$ ipython --no-banner

In [1]: import numpy as np

In [2]: import numpy.linalg as la

In [3]: np.set_printoptions(suppress=True, linewidth=200)

In [4]: tidy = lambda a: np.round(a, 2) + 0

In [5]: X = np.load("dump.npy")

In [6]: tidy(X)
Out[6]: 
array([[-0.45,  0.13, -0.01,  0.53,  0.07,  0.14, -0.32, -0.51, -0.35, -0.04],
       [ 0.19, -0.37, -0.16,  0.15,  0.44, -0.49,  0.14, -0.03, -0.4 ,  0.4 ],
       [ 0.32, -0.11, -0.08,  0.51, -0.12,  0.25,  0.37,  0.3 , -0.32, -0.46],
       [-0.06, -0.43,  0.58, -0.38,  0.25,  0.16, -0.09, -0.08, -0.32, -0.35],
       [ 0.06, -0.65, -0.45, -0.05, -0.25,  0.06, -0.03, -0.44,  0.28, -0.19],
       [-0.35, -0.19,  0.44,  0.36, -0.14, -0.49,  0.3 ,  0.04,  0.38, -0.13],
       [ 0.64,  0.26,  0.2 ,  0.12,  0.09, -0.34, -0.32, -0.35,  0.15, -0.31],
       [ 0.06,  0.21,  0.07, -0.07,  0.33,  0.27,  0.69, -0.5 ,  0.16,  0.07],
       [ 0.06,  0.13,  0.12, -0.24, -0.69, -0.24,  0.25, -0.28, -0.47,  0.11],
       [-0.32,  0.25, -0.42, -0.29,  0.22, -0.39,  0.13,  0.03, -0.13, -0.58]])

In [7]: O, R = la.qr(X)

In [8]: tidy(O.T @ O)
Out[8]: 
array([[1., 0., 0., 0., 0., 0., 0., 0., 0., 0.],
       [0., 1., 0., 0., 0., 0., 0., 0., 0., 0.],
       [0., 0., 1., 0., 0., 0., 0., 0., 0., 0.],
       [0., 0., 0., 1., 0., 0., 0., 0., 0., 0.],
       [0., 0., 0., 0., 1., 0., 0., 0., 0., 0.],
       [0., 0., 0., 0., 0., 1., 0., 0., 0., 0.],
       [0., 0., 0., 0., 0., 0., 1., 0., 0., 0.],
       [0., 0., 0., 0., 0., 0., 0., 1., 0., 0.],
       [0., 0., 0., 0., 0., 0., 0., 0., 1., 0.],
       [0., 0., 0., 0., 0., 0., 0., 0., 0., 1.]])

In [9]: tidy(R)
Out[9]: 
array([[1., 0., 0., 0., 0., 0., 0., 0., 0., 0.],
       [0., 1., 0., 0., 0., 0., 0., 0., 0., 0.],
       [0., 0., 1., 0., 0., 0., 0., 0., 0., 0.],
       [0., 0., 0., 1., 0., 0., 0., 0., 0., 0.],
       [0., 0., 0., 0., 1., 0., 0., 0., 0., 0.],
       [0., 0., 0., 0., 0., 1., 0., 0., 0., 0.],
       [0., 0., 0., 0., 0., 0., 1., 0., 0., 0.],
       [0., 0., 0., 0., 0., 0., 0., 1., 0., 0.],
       [0., 0., 0., 0., 0., 0., 0., 0., 1., 0.],
       [0., 0., 0., 0., 0., 0., 0., 0., 0., 1.]])

In [10]: rng = np.random.default_rng(8506)

In [11]: idx = rng.permutation(10)

In [12]: out = X[:, idx] * rng.choice([-1, 1], 10)

In [13]: tidy(out)
Out[13]: 
array([[ 0.32,  0.14,  0.51, -0.45,  0.01,  0.53, -0.35,  0.04,  0.13, -0.07],
       [-0.14, -0.49,  0.03,  0.19,  0.16,  0.15, -0.4 , -0.4 , -0.37, -0.44],
       [-0.37,  0.25, -0.3 ,  0.32,  0.08,  0.51, -0.32,  0.46, -0.11,  0.12],
       [ 0.09,  0.16,  0.08, -0.06, -0.58, -0.38, -0.32,  0.35, -0.43, -0.25],
       [ 0.03,  0.06,  0.44,  0.06,  0.45, -0.05,  0.28,  0.19, -0.65,  0.25],
       [-0.3 , -0.49, -0.04, -0.35, -0.44,  0.36,  0.38,  0.13, -0.19,  0.14],
       [ 0.32, -0.34,  0.35,  0.64, -0.2 ,  0.12,  0.15,  0.31,  0.26, -0.09],
       [-0.69,  0.27,  0.5 ,  0.06, -0.07, -0.07,  0.16, -0.07,  0.21, -0.33],
       [-0.25, -0.24,  0.28,  0.06, -0.12, -0.24, -0.47, -0.11,  0.13,  0.69],
       [-0.13, -0.39, -0.03, -0.32,  0.42, -0.29, -0.13,  0.58,  0.25, -0.22]])

In [14]: Uu, _, VT = la.svd(X.T @ out)

In [15]: tidy(Uu @ VT)
Out[15]: 
array([[ 0.,  0.,  0.,  1.,  0.,  0.,  0.,  0.,  0.,  0.],
       [ 0.,  0.,  0.,  0.,  0.,  0.,  0.,  0.,  1.,  0.],
       [ 0.,  0.,  0.,  0., -1.,  0.,  0.,  0.,  0.,  0.],
       [ 0.,  0.,  0.,  0.,  0.,  1.,  0.,  0.,  0.,  0.],
       [ 0.,  0.,  0.,  0.,  0.,  0.,  0.,  0.,  0., -1.],
       [ 0.,  1.,  0.,  0.,  0.,  0.,  0.,  0.,  0.,  0.],
       [-1.,  0.,  0.,  0.,  0.,  0.,  0.,  0.,  0.,  0.],
       [ 0.,  0., -1.,  0.,  0.,  0.,  0.,  0.,  0.,  0.],
       [ 0.,  0.,  0.,  0.,  0.,  0.,  1.,  0.,  0.,  0.],
       [ 0.,  0.,  0.,  0.,  0.,  0.,  0., -1.,  0.,  0.]])

In [16]: idx
Out[16]: array([6, 5, 7, 0, 2, 3, 8, 9, 1, 4])

In [17]: print(tidy(la.svd(X, compute_uv=False)))
[1. 1. 1. 1. 1. 1. 1. 1. 1. 1.]

In [18]: W0 = np.load("block17.npy")

In [19]: print(W0)
[[-5. -4. -4.  3.  0.  0.  0.]
 [ 2. -5.  0. -1.  0.  0.  0.]
 [-5.  0. -2. -2.  0.  0.  0.]
 [-5. -4. -1. -3.  0.  0.  0.]
 [ 0.  0.  0.  0.  0.  1.  2.]
 [ 0.  0.  0.  0.  0.  1.  1.]
 [ 0.  0.  0.  0.  3.  2.  1.]]

In [20]: out = np.array([[5, 3], [-3, -5], [2, -4], [-6, 7], [-1, 0], [2, -3], [6, 9]])

In [21]: la.matrix_rank(W0 @ out)
Out[21]: np.int64(2)

In [22]: out.T @ W0.T
Out[22]: 
array([[-39.,  31., -17.,   3.,  14.,   8.,   7.],
       [ 42.,  24., -21., -12.,  15.,   6.,   3.]])

In [23]: np.einsum("ik,kj->ij", W0, out)
Out[23]: 
array([[-39.,  42.],
       [ 31.,  24.],
       [-17., -21.],
       [  3., -12.],
       [ 14.,  15.],
       [  8.,   6.],
       [  7.,   3.]])

In [24]: np.einsum("ik,kj->ji", W0, out)
Out[24]: 
array([[-39.,  31., -17.,   3.,  14.,   8.,   7.],
       [ 42.,  24., -21., -12.,  15.,   6.,   3.]])

In [25]: W0 @ out
Out[25]: 
array([[-39.,  42.],
       [ 31.,  24.],
       [-17., -21.],
       [  3., -12.],
       [ 14.,  15.],
       [  8.,   6.],
       [  7.,   3.]])

In [26]: O, _ = la.qr(np.array([[0.3, -2.0, 0.0, 0.9, 0.9, -1.5],
    ...:     [-0.2, 0.0, 0.8, 1.2, 0.9, 0.0],
    ...:     [0.3, -0.3, 0.2, 0.4, 0.2, 0.3],
    ...:     [-1.1, 1.6, 0.2, 0.8, -1.9, 0.6],
    ...:     [-0.1, 1.6, -0.6, -0.7, -0.3, -0.3],
    ...:     [-2.9, -0.7, 0.7, 0.1, 0.1, -1.0]]))

In [27]: A = O[:, :6]

In [28]: tidy(A)
Out[28]: 
array([[-0.1 , -0.64,  0.22, -0.71, -0.2 , -0.03],
       [ 0.06,  0.  , -0.81, -0.1 , -0.55, -0.17],
       [-0.1 , -0.09, -0.25, -0.04,  0.07,  0.96],
       [ 0.35,  0.49, -0.17, -0.66,  0.41, -0.02],
       [ 0.03,  0.51,  0.44, -0.15, -0.69,  0.21],
       [ 0.92, -0.28,  0.1 ,  0.19, -0.11,  0.11]])

In [29]: # keeps lengths

In [30]: idx = rng.permutation(6)

In [31]: idx
Out[31]: array([0, 5, 2, 3, 4, 1])

In [32]: out = A[idx][:, idx]

In [33]: tidy(np.diag(out))
Out[33]: array([-0.1 ,  0.11, -0.25, -0.66, -0.69,  0.  ])

In [34]: tidy(la.det(out)), tidy(la.det(A[idx]))
Out[34]: (np.float64(-1.0), np.float64(1.0))

In [35]: print(tidy(out))
[[-0.1  -0.03  0.22 -0.71 -0.2  -0.64]
 [ 0.92  0.11  0.1   0.19 -0.11 -0.28]
 [-0.1   0.96 -0.25 -0.04  0.07 -0.09]
 [ 0.35 -0.02 -0.17 -0.66  0.41  0.49]
 [ 0.03  0.21  0.44 -0.15 -0.69  0.51]
 [ 0.06 -0.17 -0.81 -0.1  -0.55  0.  ]]

In [36]: print(tidy(np.trace(out)))
-1.59

In [37]: np.allclose(out, A)
Out[37]: False

In [38]: print(tidy(np.sort(np.abs(la.eigvals(out)))))
[1. 1. 1. 1. 1. 1.]

In [39]: x = np.array([5, 3, 5, 4, 2, 4])

In [40]: tidy(la.norm(x)), tidy(la.norm(A @ x))
Out[40]: (np.float64(9.75), np.float64(9.75))

In [41]: [p for p in range(1, 25) if np.allclose(la.matrix_power(A, p), np.eye(6))]
Out[41]: []

In [42]: tidy(A.T @ (A @ x))
Out[42]: array([5., 3., 5., 4., 2., 4.])

In [43]: tidy(la.det(A))
Out[43]: np.float64(-1.0)

In [44]: Uu, s, VT = la.svd(A, full_matrices=False)

In [45]: tidy(np.cumsum(s ** 2) / np.sum(s ** 2))
Out[45]: array([0.17, 0.33, 0.5 , 0.67, 0.83, 1.  ])

In [46]: print((s > 1e-8).sum())
6

In [47]: tidy(Uu.T @ A @ VT.T)
Out[47]: 
array([[1., 0., 0., 0., 0., 0.],
       [0., 1., 0., 0., 0., 0.],
       [0., 0., 1., 0., 0., 0.],
       [0., 0., 0., 1., 0., 0.],
       [0., 0., 0., 0., 1., 0.],
       [0., 0., 0., 0., 0., 1.]])

In [48]: tidy(s)
Out[48]: array([1., 1., 1., 1., 1., 1.])

In [49]: print(tidy(s / s[0]))
[1. 1. 1. 1. 1. 1.]

In [50]: tidy(Uu.T @ Uu)
Out[50]: 
array([[1., 0., 0., 0., 0., 0.],
       [0., 1., 0., 0., 0., 0.],
       [0., 0., 1., 0., 0., 0.],
       [0., 0., 0., 1., 0., 0.],
       [0., 0., 0., 0., 1., 0.],
       [0., 0., 0., 0., 0., 1.]])

In [51]: f = np.array([0, -1, 2, -1, 1, -2])

In [52]: out = A + np.outer(f, np.eye(6)[5])

In [53]: la.matrix_rank(la.inv(out) - la.inv(A), tol=1e-8)
Out[53]: np.int64(1)
